% python3 -q
>>> import numpy as np
>>> from numpy import linalg as LA
>>> np.set_printoptions(suppress=True, linewidth=140)
>>> J = np.loadtxt("sample15.csv", delimiter=",")
>>> J
array([[-5.,  4.,  2.,  3.],
       [-4.,  4.,  4., -1.],
       [-4.,  4.,  4., -1.],
       [ 0.,  0.,  0.,  0.],
       [-5.,  4.,  2.,  3.],
       [-6., 10.,  6.,  7.],
       [ 0.,  0.,  0.,  0.],
       [-5.,  4.,  2.,  3.],
       [-4.,  4.,  4., -1.],
       [ 3.,  2.,  0.,  5.],
       [-4.,  4.,  4., -1.],
       [ 0.,  0.,  0.,  0.],
       [-9.,  8.,  6.,  2.],
       [ 3., -3.,  4.,  7.],
       [ 0.,  0.,  0.,  0.],
       [ 0.,  0.,  0.,  0.],
       [-1.,  1.,  8.,  6.],
       [ 0.,  0.,  0.,  0.],
       [-5.,  4.,  2.,  3.]])
>>> q, Rm = LA.qr(J)
>>> np.round(q.T @ q, 2) + 0
array([[1., 0., 0., 0.],
       [0., 1., 0., 0.],
       [0., 0., 1., 0.],
       [0., 0., 0., 1.]])
>>> np.round(np.abs(np.diag(Rm)), 2)
array([17.32,  6.68, 10.01,  9.71])
>>> Rm.round(2)
array([[ 17.32, -16.17, -10.97,  -4.27],
       [  0.  ,  -6.68,  -3.39,  -6.57],
       [  0.  ,   0.  , -10.01,  -6.88],
       [  0.  ,   0.  ,   0.  ,  -9.71]])
>>> np.round(np.trace(q @ q.T), 2)
np.float64(4.0)
>>> cen = J - J.mean(axis=0)
>>> left, s, Vt = LA.svd(cen, full_matrices=False)
>>> np.round(s ** 2 / (s ** 2).sum(), 2)
array([0.63, 0.26, 0.08, 0.03])
>>> np.round(cen.mean(axis=0), 2) + 0
array([0., 0., 0., 0.])
>>> s.round(2)
array([19.58, 12.69,  7.12,  4.15])
>>> np.searchsorted(np.cumsum(s ** 2) / (s ** 2).sum(), 0.9) + 1
np.int64(3)
>>> A2 = np.c_[J[:, :3] @ np.array([[-2, -2, -4], [1, -5, 2], [4, 4, 5]]), np.array([1, -4, 0, -3, -2, -1, -3, 2, 3, -4, -3, -5, -4, -4, -3, -2, -3, -4, 5])]
>>> A2
array([[ 22.,  -2.,  38.,   1.],
       [ 28.,   4.,  44.,  -4.],
       [ 28.,   4.,  44.,   0.],
       [  0.,   0.,   0.,  -3.],
       [ 22.,  -2.,  38.,  -2.],
       [ 46., -14.,  74.,  -1.],
       [  0.,   0.,   0.,  -3.],
       [ 22.,  -2.,  38.,   2.],
       [ 28.,   4.,  44.,   3.],
       [ -4., -16.,  -8.,  -4.],
       [ 28.,   4.,  44.,  -3.],
       [  0.,   0.,   0.,  -5.],
       [ 50.,   2.,  82.,  -4.],
       [  7.,  25.,   2.,  -4.],
       [  0.,   0.,   0.,  -3.],
       [  0.,   0.,   0.,  -2.],
       [ 35.,  29.,  46.,  -3.],
       [  0.,   0.,   0.,  -4.],
       [ 22.,  -2.,  38.,   5.]])
>>> np.round(LA.lstsq(J, A2[:, 0])[0], 2) + 0
array([-2.,  1.,  4.,  0.])
>>> np.round(LA.norm(LA.qr(J)[0].T @ A2, axis=0) ** 2 / ((A2 ** 2).sum(axis=0) + 1e-12), 2)
array([1.  , 1.  , 1.  , 0.24])
>>> LA.matrix_rank(A2)
np.int64(4)
>>> LA.matrix_rank(np.c_[J, A2])
np.int64(5)
>>> w1 = np.array([[-2, -1], [0, -1], [-2, 2], [-1, 1]])
>>> beta = np.array([0, 0])
>>> act = np.maximum(A2 @ w1 + beta, 0)
>>> np.round((act > 0).mean(axis=0), 2)
array([0.37, 0.58])
>>> act
array([[  0.,  57.],
       [  0.,  52.],
       [  0.,  56.],
       [  3.,   0.],
       [  0.,  54.],
       [  0., 115.],
       [  3.,   0.],
       [  0.,  58.],
       [  0.,  59.],
       [ 28.,   0.],
       [  0.,  53.],
       [  5.,   0.],
       [  0., 108.],
       [  0.,   0.],
       [  3.,   0.],
       [  2.,   0.],
       [  0.,  25.],
       [  4.,   0.],
       [  0.,  61.]])
>>> Z = np.array([[4, -3, 0], [-4, -2, 0]])
>>> (act @ Z).round(6).argmax(axis=1)
array([2, 2, 2, 0, 2, 2, 0, 2, 2, 0, 2, 0, 2, 0, 0, 0, 2, 0, 2])
